$ ipython --no-banner

In [1]: import numpy as np

In [2]: np.set_printoptions(suppress=True, linewidth=120)

In [3]: rnd = lambda a: np.round(a, 2) + 0

In [4]: E = np.array([[3.3, 1.4, -0.6, 0.7],
   ...:     [0.4, -1.3, 0.8, -0.8],
   ...:     [-1.4, 0.4, 0.5, 0.5],
   ...:     [-0.2, -0.5, -1.2, 1.1]])

In [5]: E
Out[5]: 
array([[ 3.3,  1.4, -0.6,  0.7],
       [ 0.4, -1.3,  0.8, -0.8],
       [-1.4,  0.4,  0.5,  0.5],
       [-0.2, -0.5, -1.2,  1.1]])

In [6]: hat = np.triu(np.array([[1, -2, -1, 1], [-1, 1, -1, -2], [1, -2, -2, 2], [0, -2, -1, 1]]), 1) + np.eye(4)

In [7]: B = hat @ E @ np.linalg.inv(hat)

In [8]: rnd(np.linalg.det(B))
Out[8]: np.float64(-7.07)

In [9]: B = np.linalg.inv(E)

In [10]: rnd(np.linalg.slogdet(E)[0])
Out[10]: np.float64(-1.0)

In [11]: rnd(np.linalg.det(E) * np.linalg.det(B))
Out[11]: np.float64(1.0)

In [12]: vec = np.array([2, 5, 3, -4])

In [13]: print(E @ np.eye(4)[1])
[ 1.4 -1.3  0.4 -0.5]

In [14]: rnd(E * vec)
Out[14]: 
array([[ 6.6,  7. , -1.8, -2.8],
       [ 0.8, -6.5,  2.4,  3.2],
       [-2.8,  2. ,  1.5, -2. ],
       [-0.4, -2.5, -3.6, -4.4]])

In [15]: print(np.linalg.norm(E @ vec) <= np.linalg.norm(E, 2) * np.linalg.norm(vec) + 1e-9)
True

In [16]: rnd(E @ vec)
Out[16]: array([  9. ,  -0.1,  -1.3, -10.9])

In [17]: print((E @ vec).argmax())
0

In [18]: rnd(E @ np.ones(4))
Out[18]: array([ 4.8, -0.9,  0. , -0.8])

In [19]: np.sign((E @ vec).round(6))
Out[19]: array([ 1., -1., -1., -1.])

In [20]: rnd(np.einsum("ij,j->i", E, vec))
Out[20]: array([  9. ,  -0.1,  -1.3, -10.9])

In [21]: rnd((E * vec).sum(axis=1))
Out[21]: array([  9. ,  -0.1,  -1.3, -10.9])
